$ python -q
>>> import numpy as np
>>> import numpy.linalg as la
>>> np.set_printoptions(suppress=True, linewidth=140)
>>> rd = lambda a: np.round(a, 2) + 0
>>> M = np.load("w.npy")
>>> M
array([[ 2.1,  0.3, -2.5],
       [ 0.2, -1. , -6. ],
       [-2.1, -0.7, -7. ]])
>>> out = M / la.norm(M, axis=1, keepdims=True)
>>> gram = out @ out.T
>>> np.argwhere(np.triu(np.abs(gram) > 0.95, 1))
array([], shape=(0, 2), dtype=int64)
>>> (gram - 2 * np.eye(3)).round(6).argmax(axis=1)
array([1, 2, 1])
>>> rd(gram[1])
array([0.76, 1.  , 0.95])
>>> rd(np.degrees(np.arccos(np.clip(gram[1, 2], -1, 1))))
np.float64(18.87)
>>> rd(la.norm(out, axis=1))
array([1., 1., 1.])
>>> gram = M.T @ M
>>> la.matrix_rank(gram)
np.int64(3)
>>> rd(gram)
array([[ 8.86,  1.9 ,  8.25],
       [ 1.9 ,  1.58, 10.15],
       [ 8.25, 10.15, 91.25]])
>>> rd(la.svd(M, compute_uv=False) ** 2)
array([93.22,  8.14,  0.32])
>>> Uu, sv, vt = la.svd(M, full_matrices=False)
>>> rd(sv / sv[0])
array([1.  , 0.3 , 0.06])
>>> rd(Uu.T @ Uu)
array([[1., 0., 0.],
       [0., 1., 0.],
       [0., 0., 1.]])
>>> rd(np.sqrt((sv ** 2).sum())), rd(la.norm(M))
(np.float64(10.08), np.float64(10.08))
>>> np.allclose(Uu * sv @ vt, M)
True
>>> rd(np.abs(vt[0]))
array([0.1 , 0.11, 0.99])
>>> rd(vt @ vt.T)
array([[1., 0., 0.],
       [0., 1., 0.],
       [0., 0., 1.]])
>>> x = np.array([-4, 1, 0])
>>> target = M @ x
>>> target
array([-8.1, -1.8,  7.7])
>>> rd(la.solve(M, target + M[:, 1]))
array([-4.,  2.,  0.])
>>> rd(la.solve(M, -3 * target))
array([12., -3.,  0.])
>>> rd(la.solve(M, M[:, 0]))
array([1., 0., 0.])
>>> data = np.load("case15.npy")
>>> data
array([[ 18., -12.,   3.,  12.],
       [ 12.,  -3.,  -9.,   3.],
       [ 24., -12.,  -3.,  12.],
       [ -6.,  12., -15., -12.]])
>>> out = np.array([[1, -5, -5], [-2, 2, 0]])
>>> Z = np.kron(out, data)
>>> la.matrix_rank(Z)
np.int64(6)
>>> rd(la.norm(Z, 2)), rd(la.norm(out, 2) * la.norm(data, 2))
(np.float64(317.38), np.float64(317.38))
>>> q = M.astype(float).copy()
>>> for j in range(3):
...     q[:, j] -= q[:, :j] @ (q[:, :j].T @ q[:, j])
...     q[:, j] /= la.norm(q[:, j])
... 
>>> rd(q.T @ M)
array([[2.98, 0.64, 2.77],
       [0.  , 1.08, 7.74],
       [0.  , 0.  , 4.86]])
>>> Uu, sv, vt = la.svd(data)
>>> vecs = vt[:(sv > 1e-8).sum()]
>>> rng = np.random.default_rng(766)
>>> x = data[3] + 2 * data[2] + rng.integers(2) * np.eye(4)[1]
>>> x
array([ 42., -11., -21.,  12.])
>>> np.allclose(vecs.T @ vecs @ x, x)
False
>>> la.matrix_rank(np.vstack([data, x]))
np.int64(4)
>>> rd(vecs.T @ vecs)
array([[ 1. ,  0. ,  0. ,  0. ],
       [ 0. ,  0.5,  0. , -0.5],
       [ 0. ,  0. ,  1. ,  0. ],
       [ 0. , -0.5,  0. ,  0.5]])
>>> rd(data @ la.pinv(data) @ data)
array([[ 18., -12.,   3.,  12.],
       [ 12.,  -3.,  -9.,   3.],
       [ 24., -12.,  -3.,  12.],
       [ -6.,  12., -15., -12.]])
>>> la.lstsq(data[:-1].T, data[-1])[2]
np.int32(3)
>>> E = np.loadtxt("test19.csv", delimiter=",")
>>> E
array([[ 0., -5.,  2.],
       [-5.,  0.,  0.],
       [ 2.,  0.,  0.]])
>>> vals, vecs = la.eigh(E)
>>> x = np.array([3, 5, 2])
>>> rd(la.eigvalsh(E[1:, 1:]))
array([0., 0.])
>>> x @ E @ x
np.float64(-126.0)
>>> W0 = np.load("sample4.npy")
>>> W0
array([[-1,  0,  1,  2],
       [ 3,  4,  5,  6],
       [ 7,  8,  9, 10]])
>>> Uu, sv, vt = la.svd(W0)
>>> vecs = vt[:(sv > 1e-8).sum()]
>>> x = W0[0] + -1 * W0[1] + rng.integers(2) * np.eye(4)[0]
>>> x
array([-4., -4., -4., -4.])
>>> rd(la.norm(x - vecs.T @ vecs @ x))
np.float64(0.0)
>>> rd(np.diag(vecs.T @ vecs))
array([0.7, 0.3, 0.3, 0.7])
>>> rd(vecs.T @ vecs)
array([[ 0.7,  0.4,  0.1, -0.2],
       [ 0.4,  0.3,  0.2,  0.1],
       [ 0.1,  0.2,  0.3,  0.4],
       [-0.2,  0.1,  0.4,  0.7]])
>>> Uu, sv, vt = la.svd(W0)
>>> np.argmax(sv[:-1] / (sv[1:] + 1e-6)) + 1
np.int64(2)
>>> out = Uu[:, :2] @ np.diag(sv[:2]) @ vt[:2]
>>> rd(la.norm(W0 - out, 2)), rd(sv[2])
(np.float64(0.0), np.float64(0.0))
>>> rd(np.abs(W0 - out).max())
np.float64(0.0)
>>> la.matrix_rank(W0, rtol=0.05)
np.int64(2)
>>> feats = np.load("arr.npy")
>>> feats
array([[ 16,   1, -12,   4],
       [  1,  10,  -6,   4],
       [-12,  -6,  16,  12],
       [  4,   4,  12,   6]])
>>> vals, vecs = la.eig(feats)
>>> rd(np.prod(vals))
np.float64(-43440.0)
>>> rd(feats @ vecs[:, 0] - vals[0] * vecs[:, 0])
array([0., 0., 0., 0.])
>>> rd(np.sort(la.eigvals(la.inv(feats))))
array([-0.12,  0.03,  0.06,  0.1 ])
>>> Uu, sv, vt = la.svd(E)
>>> vecs = vt[:(sv > 1e-8).sum()]
>>> x = E[0] + -3 * E[1] + rng.integers(2) * np.eye(3)[1]
>>> x
array([15., -5.,  2.])
>>> np.allclose(vecs.T @ vecs @ x, x)
True
>>> rd(la.norm(x - vecs.T @ vecs @ x))
np.float64(0.0)
>>> out = np.array([[-3, -2, 3], [2, 1, -3]])
>>> Z = np.kron(out, feats)
>>> Z.shape
(8, 12)
>>> la.matrix_rank(Z)
np.int64(8)
>>> u = np.array([0, 0, -1, -2])
>>> out = feats + np.outer(u, np.eye(4)[3])
>>> out
array([[ 16.,   1., -12.,   4.],
       [  1.,  10.,  -6.,   4.],
       [-12.,  -6.,  16.,  11.],
       [  4.,   4.,  12.,   4.]])
>>> rd(la.det(out) / la.det(feats)), rd(1 + la.solve(feats, u)[3])
(np.float64(0.97), np.float64(0.97))
>>> la.matrix_rank(la.inv(out) - la.inv(feats), tol=1e-8)
np.int64(1)
>>> theta = np.radians(120)
>>> Rm = np.eye(4)
>>> Rm[3, 3] = Rm[1, 1] = np.cos(theta)
>>> Rm[3, 1], Rm[1, 3] = -np.sin(theta), np.sin(theta)
>>> rd(Rm)
array([[ 1.  ,  0.  ,  0.  ,  0.  ],
       [ 0.  , -0.5 ,  0.  ,  0.87],
       [ 0.  ,  0.  ,  1.  ,  0.  ],
       [ 0.  , -0.87,  0.  , -0.5 ]])
>>> out = feats @ Rm.T
>>> rd(out)
array([[ 16.  ,   2.96, -12.  ,  -2.87],
       [  1.  ,  -1.54,  -6.  , -10.66],
       [-12.  ,  13.39,  16.  ,  -0.8 ],
       [  4.  ,   3.2 ,  12.  ,  -6.46]])
>>> rd(la.det(Rm)), rd(np.trace(Rm))
(np.float64(1.0), np.float64(1.0))
>>> J = np.array([[-0.5, -0.7, 1.1],
...     [0.4, -1.3, 0.3],
...     [0.3, 0.7, 1.0],
...     [0.8, -0.7, 0.1],
...     [1.1, 1.2, 0.8],
...     [-0.9, -1.2, 0.7],
...     [0.9, 0.0, 0.2],
...     [1.8, 0.6, 0.1],
...     [-1.6, -1.9, -0.2],
...     [-0.7, -0.8, -0.3]])
>>> J[:, 2] = -1 * J[:, 1] + 0.1 * rng.normal(size=10)
>>> rd(J)
array([[-0.5 , -0.7 ,  0.52],
       [ 0.4 , -1.3 ,  1.23],
       [ 0.3 ,  0.7 , -0.73],
       [ 0.8 , -0.7 ,  0.66],
       [ 1.1 ,  1.2 , -1.21],
       [-0.9 , -1.2 ,  1.26],
       [ 0.9 ,  0.  , -0.1 ],
       [ 1.8 ,  0.6 , -0.56],
       [-1.6 , -1.9 ,  1.91],
       [-0.7 , -0.8 ,  0.81]])
>>> idx = J[:, 1] > np.median(J[:, 1])
>>> u = J[idx].mean(axis=0) - J[~idx].mean(axis=0)
>>> rd(u)
array([ 1.44,  1.72, -1.72])
>>> (((J - J.mean(axis=0)) @ u > 0) == idx).mean()
np.float64(1.0)
>>> x = np.array([-3, -1, 1])
>>> rd(np.einsum("ij,j->i", J, x))
array([ 2.72,  1.33, -2.33, -1.04, -5.71,  5.16, -2.8 , -6.56,  8.61,  3.71])
>>> q, Rm = la.qr(J)
>>> np.allclose(Rm.T @ Rm, J.T @ J)
True
>>> rd(Rm)
array([[ 3.2 ,  2.05, -2.07],
       [ 0.  ,  2.54, -2.47],
       [ 0.  ,  0.  ,  0.22]])
>>> rd(np.trace(q @ q.T))
np.float64(3.0)
>>> rd(q @ Rm)
array([[-0.5 , -0.7 ,  0.52],
       [ 0.4 , -1.3 ,  1.23],
       [ 0.3 ,  0.7 , -0.73],
       [ 0.8 , -0.7 ,  0.66],
       [ 1.1 ,  1.2 , -1.21],
       [-0.9 , -1.2 ,  1.26],
       [ 0.9 ,  0.  , -0.1 ],
       [ 1.8 ,  0.6 , -0.56],
       [-1.6 , -1.9 ,  1.91],
       [-0.7 , -0.8 ,  0.81]])
